$ ipython --no-banner

In [1]: import numpy as np

In [2]: np.set_printoptions(precision=3, suppress=True, linewidth=120)

In [3]: F = np.array([[-2.0, -0.7], [-0.3, 0.5], [-1.0, 0.4], [-1.1, -1.0], [-0.8, -2.6]])

In [4]: print(F)
[[-2.  -0.7]
 [-0.3  0.5]
 [-1.   0.4]
 [-1.1 -1. ]
 [-0.8 -2.6]]

In [5]: vec = np.array([8, 6])

In [6]: target = F @ vec

In [7]: print(target)
[-20.2   0.6  -5.6 -14.8 -22. ]

In [8]: rng = np.random.default_rng(72)

In [9]: target = target + 0.02 * rng.normal(size=5)

In [10]: print(target)
[-20.22    0.599  -5.588 -14.834 -22.028]

In [11]: b, *_ = np.linalg.lstsq(F, target)

In [12]: print(np.round(np.linalg.norm(target - F @ b), 3))
0.022

In [13]: A2 = F / np.sqrt((F ** 2).mean(axis=1, keepdims=True))

In [14]: print(A2[1])
[-0.728  1.213]

In [15]: K = np.load("m.npy")

In [16]: print(K)
[[ 0 -3  1]
 [ 0  0 -2]
 [ 0  0  0]]

In [17]: rk = np.linalg.matrix_rank(K)

In [18]: print(rk)
2

In [19]: N = np.linalg.svd(K)[2][rk:].T

In [20]: print(N @ N.T)
[[1. 0. 0.]
 [0. 0. 0.]
 [0. 0. 0.]]

In [21]: print(np.allclose(K @ N, 0))
True

In [22]: print(np.round(np.linalg.det(2 * K), 3), np.round(np.linalg.det(K), 3))
0.0 0.0

In [23]: print(round(float(np.linalg.eigvals(K).sum().real), 3))
0.0

In [24]: print(np.kron(np.eye(2, dtype=int), K))
[[ 0 -3  1  0  0  0]
 [ 0  0 -2  0  0  0]
 [ 0  0  0  0  0  0]
 [ 0  0  0  0 -3  1]
 [ 0  0  0  0  0 -2]
 [ 0  0  0  0  0  0]]

In [25]: A = np.load("arr.npy")

In [26]: print(A)
[[ 3  5  0]
 [-1  5  0]
 [ 0  0  3]]

In [27]: # 2 groups of indices that never mix

In [28]: A2 = A[0, 0] * A[1:] - np.outer(A[1:, 0], A[0])

In [29]: print(A2)
[[ 0 20  0]
 [ 0  0  9]]

In [30]: print(np.linalg.matrix_rank(A2), np.linalg.matrix_rank(A))
2 3

In [31]: print(A[:, 0] / A[0, 0])
[ 1.    -0.333  0.   ]

In [32]: vec = np.array([1, 3, -4])

In [33]: print((A2 * vec).sum(axis=1))
[ 60 -36]

In [34]: print(A2 @ vec)
[ 60 -36]

In [35]: print(A2 @ (2 * vec))
[120 -72]

In [36]: Q, vecs = np.linalg.qr(A[:, :1])[0], np.linalg.qr(A[:, 1:])[0]

In [37]: s = np.linalg.svd(Q.T @ vecs, compute_uv=False)

In [38]: print(s)
[0.447]

In [39]: print(round(float(np.linalg.norm(Q @ Q.T - vecs @ vecs.T, 2)), 3))
1.0

In [40]: print(np.degrees(np.arccos(s.clip(0, 1))))
[63.435]

In [41]: m1 = np.loadtxt("a.csv", delimiter=",")

In [42]: print(m1)
[[-0.964  1.299 -2.526]
 [ 0.627 -1.627  2.442]
 [-1.662  0.39  -2.467]
 [ 2.257  1.548  1.229]
 [-1.727 -2.431  0.333]
 [-1.763 -2.413  0.27 ]
 [ 1.109  2.519 -1.192]
 [ 1.167  2.524 -1.126]
 [-1.853 -2.357  0.101]
 [-1.889 -2.331  0.029]
 [-1.08   1.172 -2.542]
 [ 0.521  2.367 -1.769]
 [-0.991 -2.503  1.323]
 [ 1.56   2.491 -0.602]
 [ 2.196  0.861  1.854]
 [ 1.637  2.467 -0.483]
 [ 1.087 -1.164  2.542]
 [ 0.761 -1.503  2.482]
 [-2.179 -0.791 -1.905]
 [ 0.856 -1.411  2.506]
 [ 1.864  2.349 -0.079]
 [-0.072 -2.143  2.098]
 [-1.774 -2.406  0.249]
 [ 0.171  2.199 -2.033]
 [-1.622  0.454 -2.483]
 [ 1.238 -0.987  2.548]]

In [43]: rk = np.linalg.matrix_rank(m1)

In [44]: print(rk)
2

In [45]: N = np.linalg.svd(m1)[2][rk:].T

In [46]: print([int(np.linalg.matrix_rank(np.delete(m1, i, axis=0))) for i in range(26)])
[2, 2, 2, 2, 2, 2, 2, 2, 2, 2, 2, 2, 2, 2, 2, 2, 2, 2, 2, 2, 2, 2, 2, 2, 2, 2]

In [47]: print(N.shape)
(3, 1)

In [48]: print(N @ N.T)
[[ 0.431 -0.354 -0.346]
 [-0.354  0.29   0.284]
 [-0.346  0.284  0.278]]

In [49]: print(N[:, 0] / N[np.abs(N[:, 0]).round(6).argmax(), 0])
[ 1.    -0.821 -0.803]

In [50]: Xc = m1 - m1.mean(axis=0)

In [51]: U, s, VT = np.linalg.svd(Xc, full_matrices=False)

In [52]: print(np.round(Xc.mean(axis=0), 3) + 0)
[0. 0. 0.]

In [53]: print(np.abs(U[:, 0]).argmax())
11

In [54]: print((np.sign(U[:, 0]) == np.sign(U[0, 0])).astype(int))
[1 0 1 1 0 0 1 1 0 0 1 1 0 1 1 1 0 0 1 0 1 0 0 1 1 0]

In [55]: print(np.round(s ** 2 / (s ** 2).sum(), 3) + 0)
[0.6 0.4 0. ]

In [56]: print(VT[0] * np.sign(VT[0, np.abs(VT[0]).argmax()]))
[ 0.213  0.804 -0.556]

In [57]: print(s.round(3) + 0)
[11.851  9.666  0.   ]

In [58]: print(round((s ** 2).sum() ** 2 / (s ** 4).sum(), 3))
1.922

In [59]: print(np.searchsorted(np.cumsum(s ** 2) / (s ** 2).sum(), 0.9) + 1)
2

In [60]: print(np.linalg.matrix_rank(Xc))
2

In [61]: print(np.abs(np.diag(np.linalg.qr(m1)[1])) > 1e-9)
[ True  True False]

In [62]: print(np.round(np.trace(np.linalg.pinv(m1) @ m1), 3))
2.0

In [63]: print(m1 @ np.linalg.pinv(m1) @ m1)
[[-0.964  1.299 -2.526]
 [ 0.627 -1.627  2.442]
 [-1.662  0.39  -2.467]
 [ 2.257  1.548  1.229]
 [-1.727 -2.431  0.333]
 [-1.763 -2.413  0.27 ]
 [ 1.109  2.519 -1.192]
 [ 1.167  2.524 -1.126]
 [-1.853 -2.357  0.101]
 [-1.889 -2.331  0.029]
 [-1.08   1.172 -2.542]
 [ 0.521  2.367 -1.769]
 [-0.991 -2.503  1.323]
 [ 1.56   2.491 -0.602]
 [ 2.196  0.861  1.854]
 [ 1.637  2.467 -0.483]
 [ 1.087 -1.164  2.542]
 [ 0.761 -1.503  2.482]
 [-2.179 -0.791 -1.905]
 [ 0.856 -1.411  2.506]
 [ 1.864  2.349 -0.079]
 [-0.072 -2.143  2.098]
 [-1.774 -2.406  0.249]
 [ 0.171  2.199 -2.033]
 [-1.622  0.454 -2.483]
 [ 1.238 -0.987  2.548]]

In [64]: U, s, VT = np.linalg.svd(m1)

In [65]: vecs = VT[:(s > 1e-8).sum()]

In [66]: vec = m1[13] + -2 * m1[8] + rng.integers(2) * np.eye(3)[1]

In [67]: print(vec)
[ 5.266  8.205 -0.804]

In [68]: print(np.allclose(vecs.T @ vecs @ vec, vec))
False

In [69]: print(np.linalg.matrix_rank(np.vstack([m1, vec])))
3

In [70]: print(vecs.T @ vecs)
[[ 0.569  0.354  0.346]
 [ 0.354  0.71  -0.284]
 [ 0.346 -0.284  0.722]]

In [71]: E = np.load("data.npy")

In [72]: print(E)
[[ 1.14  -0.326  1.134  0.052]
 [-0.902 -0.333 -0.929  0.348]
 [-0.188  0.306 -0.416  0.204]
 [-0.4   -0.122 -0.584  0.018]
 [ 0.155 -0.242  0.257  0.086]
 [ 2.287  0.031  2.674  0.205]
 [ 1.603  0.051  1.059 -0.088]
 [ 0.95   0.087  1.548 -0.08 ]
 [ 0.902 -0.587  0.419  0.038]
 [-0.408  0.373 -0.812 -0.48 ]
 [ 0.126  0.145  0.497 -0.65 ]
 [-3.202 -0.157 -3.194 -0.079]]

In [73]: vec = np.array([-1, 1, -2, -1])

In [74]: target = E @ vec

In [75]: print(np.linalg.lstsq(E, target)[0])
[-1.  1. -2. -1.]

In [76]: print(target)
[-3.786  2.079  1.122  1.428 -0.997 -7.809 -3.582 -3.879 -2.365  2.885 -0.325  9.512]

In [77]: target = target + 0.05 * rng.normal(size=12)

In [78]: print(target)
[-3.736  2.135  1.138  1.45  -1.027 -7.868 -3.558 -3.841 -2.369  2.786 -0.312  9.518]

In [79]: b, *_ = np.linalg.lstsq(E, target)

In [80]: print([round(float(np.linalg.norm(np.linalg.solve(E.T @ E + lam * np.eye(4), E.T @ target))), 2) for lam in (0, 1, 10, 100)])
[2.61, 2.24, 1.77, 0.68]

In [81]: print(b)
[-1.026  0.947 -1.978 -0.97 ]

In [82]: Xc = (E - E.mean(axis=0)) / E.std(axis=0)

In [83]: print(np.argwhere(np.abs(Xc) > 2))
[[10  3]
 [11  0]
 [11  2]]

In [84]: b = np.linalg.lstsq(np.delete(Xc, 1, axis=1), Xc[:, 1])[0]

In [85]: print(round(1 - np.var(Xc[:, 1] - np.delete(Xc, 1, axis=1) @ b), 3))
0.232

In [86]: print(b)
[-0.305  0.384 -0.469]

In [87]: Xc = E - E.mean(axis=0)

In [88]: U, s, VT = np.linalg.svd(Xc, full_matrices=False)

In [89]: print(np.round(Xc.mean(axis=0), 3) + 0)
[0. 0. 0. 0.]

In [90]: print(np.abs(VT[0]).argmax())
2

In [91]: print(s)
[6.761 1.14  0.813 0.675]

In [92]: print(np.linalg.matrix_rank(Xc))
4

In [93]: print(s ** 2 / (s ** 2).sum())
[0.95  0.027 0.014 0.009]

In [94]: print(np.abs(VT[-1]))
[0.077 0.709 0.09  0.695]

In [95]: D = np.linalg.norm(E[:, None] - E[None], axis=-1)

In [96]: print(np.linalg.norm(E, axis=1))
[1.642 1.382 0.586 0.719 0.395 3.525 1.924 1.82  1.155 1.093 0.84  4.526]

In [97]: print(D[11])
[6.134 3.261 4.135 3.831 4.818 8.042 6.42  6.308 5.486 3.731 5.012 0.   ]

In [98]: print(np.flatnonzero(D[11] < D.mean() / 2))
[11]

In [99]: print(D.mean(axis=1).argmax())
11

In [100]: mat = np.load("block3.npy")

In [101]: print(mat)
[[11  6  6  6  8]
 [ 9  4  4  4  6]
 [ 4 -1 -1 -1  1]
 [ 8  3  3  3  5]
 [ 8  3  3  3  5]]

In [102]: # null space of dimension 3

In [103]: print(np.unique(mat.round(6), axis=0).shape)
(4, 5)

In [104]: print(np.linalg.lstsq(mat[:-1].T, mat[-1])[2])
2

In [105]: print(np.abs(np.diag(np.linalg.qr(mat)[1])) > 1e-9)
[ True  True False False False]

In [106]: U, s, VT = np.linalg.svd(mat)

In [107]: vecs = VT[:(s > 1e-8).sum()]

In [108]: vec = mat[1] + 3 * mat[2] + rng.integers(2) * np.eye(5)[4]

In [109]: print(vec)
[21.  1.  1.  1.  9.]

In [110]: print(np.allclose(vecs.T @ vecs @ vec, vec))
True

In [111]: print([round(float(x), 3) for x in np.linalg.svd(mat, compute_uv=False)[:3]])
[26.305, 4.247, 0.0]

In [112]: X = np.load("sample1.npy")

In [113]: print(X)
[[ -3  15 -15  -3   3]
 [  3 -15  15   3  -3]
 [  2 -10  10   2  -2]
 [ -3  15 -15  -3   3]
 [  3 -15  15   3  -3]]

In [114]: # columns 0 and 3 are equal

In [115]: print(np.argsort(-np.linalg.norm(X, axis=0).round(6), kind="stable")[:3])
[1 2 0]

In [116]: print(round(float(np.linalg.norm(X, 2) / np.linalg.norm(X)), 3))
1.0

In [117]: print([round(float(x), 3) for x in np.linalg.svd(X, compute_uv=False)[:3]])
[46.043, 0.0, 0.0]

In [118]: feats = np.load("out19.npy")

In [119]: print(feats)
[[ 1. -1.  0.]
 [ 2.  2.  0.]
 [ 0.  0. -2.]]

In [120]: # 2 blocks once reordered

In [121]: print((np.linalg.matrix_power((feats != 0) + (feats.T != 0) + np.eye(3), 3) > 0).astype(int))
[[1 1 0]
 [1 1 0]
 [0 0 1]]

In [122]: print(np.sort(np.linalg.eigvals(feats).real))
[-2.   1.5  1.5]

In [123]: print(round(float(np.linalg.det(feats)), 3))
-8.0

In [124]: print(feats @ feats)
[[-1. -3.  0.]
 [ 6.  2.  0.]
 [ 0.  0.  4.]]

In [125]: print((feats != 0).astype(int))
[[1 1 0]
 [1 1 0]
 [0 0 1]]

In [126]: print(np.flatnonzero(np.linalg.matrix_power((feats != 0) + (feats.T != 0) + np.eye(3), 3)[2]))
[2]
